In [1]: import numpy as np

In [2]: np.set_printoptions(suppress=True, linewidth=120)

In [3]: arr = np.loadtxt("case10.csv", delimiter=",")

In [4]: print(arr)
[[-3.  1.  0.  0.  0.  0.  0.  0.  0.  0.  0.  0.  0.]
 [ 0. -3.  1.  0.  0.  0.  0.  0.  0.  0.  0.  0.  0.]
 [ 0.  0. -3.  1.  0.  0.  0.  0.  0.  0.  0.  0.  0.]
 [ 0.  0.  0. -3.  1.  0.  0.  0.  0.  0.  0.  0.  0.]
 [ 0.  0.  0.  0. -3.  1.  0.  0.  0.  0.  0.  0.  0.]
 [ 0.  0.  0.  0.  0. -3.  1.  0.  0.  0.  0.  0.  0.]
 [ 0.  0.  0.  0.  0.  0. -3.  1.  0.  0.  0.  0.  0.]
 [ 0.  0.  0.  0.  0.  0.  0. -3.  1.  0.  0.  0.  0.]
 [ 0.  0.  0.  0.  0.  0.  0.  0. -3.  1.  0.  0.  0.]
 [ 0.  0.  0.  0.  0.  0.  0.  0.  0. -3.  1.  0.  0.]
 [ 0.  0.  0.  0.  0.  0.  0.  0.  0.  0. -3.  1.  0.]
 [ 0.  0.  0.  0.  0.  0.  0.  0.  0.  0.  0. -3.  1.]
 [ 0.  0.  0.  0.  0.  0.  0.  0.  0.  0.  0.  0. -3.]]

In [5]: # triangular, det is the product of the diagonal

In [6]: np.linalg.norm(arr, axis=2)
AxisError: axis 2 is out of bounds for array of dimension 2


In [7]: arr[0] @ arr[3]
Out[7]: np.float64(0.0)

In [8]: round(float(np.linalg.norm(arr, 2)), 1)
Out[8]: 4.0

In [9]: np.linalg.norm(arr, axis=1).argmax()
Out[9]: np.int64(0)

In [10]: round(np.linalg.norm(arr[0] - arr[3]), 1)
Out[10]: np.float64(4.5)

In [11]: np.round(np.linalg.norm(arr[0], 1), 1), np.round(np.linalg.norm(arr[0], np.inf), 1)
Out[11]: (np.float64(4.0), np.float64(3.0))

In [12]: np.round(np.linalg.norm(arr, axis=0), 1)
Out[12]: array([3. , 3.2, 3.2, 3.2, 3.2, 3.2, 3.2, 3.2, 3.2, 3.2, 3.2, 3.2, 3.2])

In [13]: round(float(np.linalg.norm(arr) ** 2 / np.linalg.norm(arr, 2) ** 2), 1)
Out[13]: 8.1

In [14]: np.round(np.linalg.norm(arr, "nuc"), 1)
Out[14]: np.float64(40.0)

In [15]: round(float(np.linalg.norm(arr, 1)), 1), round(float(np.linalg.norm(arr, np.inf)), 1)
Out[15]: (4.0, 4.0)

In [16]: arr[:, 13]
IndexError: index 13 is out of bounds for axis 1 with size 13


In [17]: np.linalg.matrix_rank(arr)
Out[17]: np.int64(13)

In [18]: arr.sum(axis=1)
Out[18]: array([-2., -2., -2., -2., -2., -2., -2., -2., -2., -2., -2., -2., -3.])

In [19]: arr.sum(axis=0)
Out[19]: array([-3., -2., -2., -2., -2., -2., -2., -2., -2., -2., -2., -2., -2.])

In [20]: np.linalg.rank(arr)
AttributeError: module 'numpy.linalg' has no attribute 'rank'


In [21]: np.abs(arr).max()
Out[21]: np.float64(3.0)

In [22]: np.round(arr.mean(axis=0), 1)
Out[22]: array([-0.2, -0.2, -0.2, -0.2, -0.2, -0.2, -0.2, -0.2, -0.2, -0.2, -0.2, -0.2, -0.2])

In [23]: np.linalg.matrix_rank(arr - arr[0, 0] * np.eye(13))
Out[23]: np.int64(12)

In [24]: [int(np.linalg.matrix_rank(np.linalg.matrix_power(arr, p))) for p in range(1, 14)]
Out[24]: [13, 13, 13, 13, 13, 13, 13, 13, 13, 13, 13, 13, 13]

In [25]: A2 = arr[0, 0] * arr[1:] - np.outer(arr[1:, 0], arr[0])

In [26]: print(A2)
[[ 0.  9. -3. -0. -0. -0. -0. -0. -0. -0. -0. -0. -0.]
 [ 0. -0.  9. -3. -0. -0. -0. -0. -0. -0. -0. -0. -0.]
 [ 0. -0. -0.  9. -3. -0. -0. -0. -0. -0. -0. -0. -0.]
 [ 0. -0. -0. -0.  9. -3. -0. -0. -0. -0. -0. -0. -0.]
 [ 0. -0. -0. -0. -0.  9. -3. -0. -0. -0. -0. -0. -0.]
 [ 0. -0. -0. -0. -0. -0.  9. -3. -0. -0. -0. -0. -0.]
 [ 0. -0. -0. -0. -0. -0. -0.  9. -3. -0. -0. -0. -0.]
 [ 0. -0. -0. -0. -0. -0. -0. -0.  9. -3. -0. -0. -0.]
 [ 0. -0. -0. -0. -0. -0. -0. -0. -0.  9. -3. -0. -0.]
 [ 0. -0. -0. -0. -0. -0. -0. -0. -0. -0.  9. -3. -0.]
 [ 0. -0. -0. -0. -0. -0. -0. -0. -0. -0. -0.  9. -3.]
 [ 0. -0. -0. -0. -0. -0. -0. -0. -0. -0. -0. -0.  9.]]

In [27]: np.linalg.matrix_rank(A2), np.linalg.matrix_rank(arr)
Out[27]: (np.int64(12), np.int64(13))

In [28]: print(np.flatnonzero(~A2.round(6).any(axis=1)))
[]

In [29]: data = np.load("sample13.npy")

In [30]: data
Out[30]: 
array([[ 6, -1,  1,  1,  1,  2,  0,  2, -2,  2],
       [-1,  2, -1, -1, -2, -2, -2,  1, -2,  2],
       [ 2, -2,  6, -2, -1,  1, -2,  0, -2, -1],
       [ 0, -2,  0, -2,  1,  0, -1,  1, -2,  0],
       [-1,  0, -1,  2,  8,  2,  2, -2,  1, -2],
       [ 0,  0,  0,  0, -2, 10,  2,  1,  1,  0],
       [-1,  0,  2,  2,  0, -2,  4,  0,  1,  0],
       [ 1,  0, -1,  2, -1, -2, -2,  9, -2, -2],
       [ 1,  0, -2, -1, -1, -2, -2,  0,  3, -2],
       [ 0, -1,  0, -2, -2,  0, -2, -2, -2,  2]])

In [31]: np.round(np.sort(np.abs(np.linalg.eigvals(arr))), 1)
Out[31]: array([3., 3., 3., 3., 3., 3., 3., 3., 3., 3., 3., 3., 3.])

In [32]: np.trace(arr)
Out[32]: np.float64(-39.0)

In [33]: rng = np.random.default_rng(2)

In [34]: labels = rng.permutation(10)

In [35]: A2 = data[:, labels] * rng.choice([-1, 1], 10)

In [36]: A2
Out[36]: 
array([[ 1, -6,  2,  0, -2,  2, -1,  1,  2,  1],
       [-1,  1,  1,  2, -2, -2,  1, -2,  2, -2],
       [ 6, -2,  0,  2,  1,  1,  2, -1,  2,  2],
       [ 0,  0,  1,  1,  0,  0,  2,  1,  2,  2],
       [-1,  1, -2, -2,  2,  2, -2,  8, -1,  0],
       [ 0,  0,  1, -2,  0, 10,  0, -2, -1,  0],
       [ 2,  1,  0, -4,  0, -2, -2,  0, -1,  0],
       [-1, -1,  9,  2,  2, -2, -2, -1,  2,  0],
       [-2, -1,  0,  2,  2, -2,  1, -1, -3,  0],
       [ 0,  0, -2,  2, -2,  0,  2, -2,  2,  1]])

In [37]: U, _, VT = np.linalg.svd(data.T @ A2)

In [38]: np.round(np.linalg.lstsq(data, A2)[0], 1) + 0
Out[38]: 
array([[ 0., -1.,  0.,  0.,  0.,  0.,  0.,  0.,  0.,  0.],
       [ 0.,  0.,  0.,  0.,  0.,  0.,  0.,  0.,  0., -1.],
       [ 1.,  0.,  0.,  0.,  0.,  0.,  0.,  0.,  0.,  0.],
       [ 0.,  0.,  0.,  0.,  0.,  0., -1.,  0.,  0.,  0.],
       [ 0.,  0.,  0.,  0.,  0.,  0.,  0.,  1.,  0.,  0.],
       [ 0.,  0.,  0.,  0.,  0.,  1.,  0.,  0.,  0.,  0.],
       [ 0.,  0.,  0., -1.,  0.,  0.,  0.,  0.,  0.,  0.],
       [ 0.,  0.,  1.,  0.,  0.,  0.,  0.,  0.,  0.,  0.],
       [ 0.,  0.,  0.,  0.,  0.,  0.,  0.,  0., -1.,  0.],
       [ 0.,  0.,  0.,  0., -1.,  0.,  0.,  0.,  0.,  0.]])

In [39]: labels
Out[39]: array([2, 0, 7, 6, 9, 5, 3, 4, 8, 1])

In [40]: x0 = np.array([2, -2, 3, 1, 3, -1, 3, -3, -2, -3])

In [41]: h = np.maximum(A2 @ x0, 0)

In [42]: A2.T @ h
Out[42]: array([ 36, -80, 278, 154, 103, -97,   6, -85,  54,  22])

In [43]: [round(float(x), 1) for x in np.linalg.svd(data, compute_uv=False)[:3]]
Out[43]: [12.4, 11.2, 9.8]

In [44]: print(np.linalg.matrix_rank(data, rtol=0.1))
8

In [45]: np.round(np.abs(np.linalg.svd(data)[2][-1]), 1) + 0
Out[45]: array([0.2, 0.3, 0.2, 0.1, 0.2, 0. , 0.3, 0.2, 0.5, 0.6])

In [46]: np.allclose(data, data.T)
Out[46]: False

In [47]: np.trace(data)
Out[47]: np.int64(48)

In [48]: data.inv()
AttributeError: 'numpy.ndarray' object has no attribute 'inv'


In [49]: (data - data.T) / 2
Out[49]: 
array([[ 0. ,  0. , -0.5,  0.5,  1. ,  1. ,  0.5,  0.5, -1.5,  1. ],
       [ 0. ,  0. ,  0.5,  0.5, -1. , -1. , -1. ,  0.5, -1. ,  1.5],
       [ 0.5, -0.5,  0. , -1. ,  0. ,  0.5, -2. ,  0.5,  0. , -0.5],
       [-0.5, -0.5,  1. ,  0. , -0.5,  0. , -1.5, -0.5, -0.5,  1. ],
       [-1. ,  1. ,  0. ,  0.5,  0. ,  2. ,  1. , -0.5,  1. ,  0. ],
       [-1. ,  1. , -0.5,  0. , -2. ,  0. ,  2. ,  1.5,  1.5,  0. ],
       [-0.5,  1. ,  2. ,  1.5, -1. , -2. ,  0. ,  1. ,  1.5,  1. ],
       [-0.5, -0.5, -0.5,  0.5,  0.5, -1.5, -1. ,  0. , -1. ,  0. ],
       [ 1.5,  1. ,  0. ,  0.5, -1. , -1.5, -1.5,  1. ,  0. ,  0. ],
       [-1. , -1.5,  0.5, -1. ,  0. ,  0. , -1. ,  0. ,  0. ,  0. ]])

In [50]: np.linalg.determinant(data)
AttributeError: module 'numpy.linalg' has no attribute 'determinant'


In [51]: np.linalg.matrix_power(data, 4)
Out[51]: 
array([[ 2019, -1012,  1489,   806,  -548,  5624,   857,  3578, -1430,   -62],
       [ -144,   246,  -367,  -474,  -847, -2666, -1394,     3,  -959,   720],
       [ 2426, -1057,  2398,   -33, -1579,  5287,   248,  2158, -1192,   233],
       [  -79,   -74,    68,   356,   526,  1105,   587,   327,   233,  -373],
       [-2618,   434,  -950,   862,  3836,  3013,  3675, -3704,  3625, -1709],
       [ 1366,  -191,   656,  -141, -5927,  5163,  -141,  5220,  -553,   271],
       [  156,  -231,   651,   -96,  1327, -2192,  -453,  -904,  -219,  -288],
       [ 1321,  -161, -1405,  1894,  1322, -3971, -2344,  7812, -3415,  -923],
       [  -95,   352, -1333,   274,   966, -2755,  -747,   243,  -293,   127],
       [  196,   -74,   762,  -842, -1748,  1488,    39, -1473,   156,   850]])

In [52]: data @ data
Out[52]: 
array([[ 38, -14,  14,   7,   8,  37,   1,  26, -25,  11],
       [ -7,   7,  -8,  -7, -20, -25, -19,   6, -16,  13],
       [ 27, -13,  41,  -6,  -8,  30,  -8,   5, -14,  -2],
       [  1,   0,   2,  10,  11,  10,   6,   3,   0,  -4],
       [-19,   1, -11,  16,  67,  31,  34, -28,  23, -19],
       [  2,   0,   3,   1, -38,  88,  20,  23,  11,   0],
       [ -5,  -7,  17,  -2,   2, -30,   4,  -2,  -1,  -6],
       [ 14,  -1, -13,  17,  -3, -31, -24,  89, -29, -13],
       [  8,   7, -20,   2,  -1, -24, -11,   5,  12,  -4],
       [  1,   0,   5,  -9, -16,  10,  -4, -21,  -4,  14]])
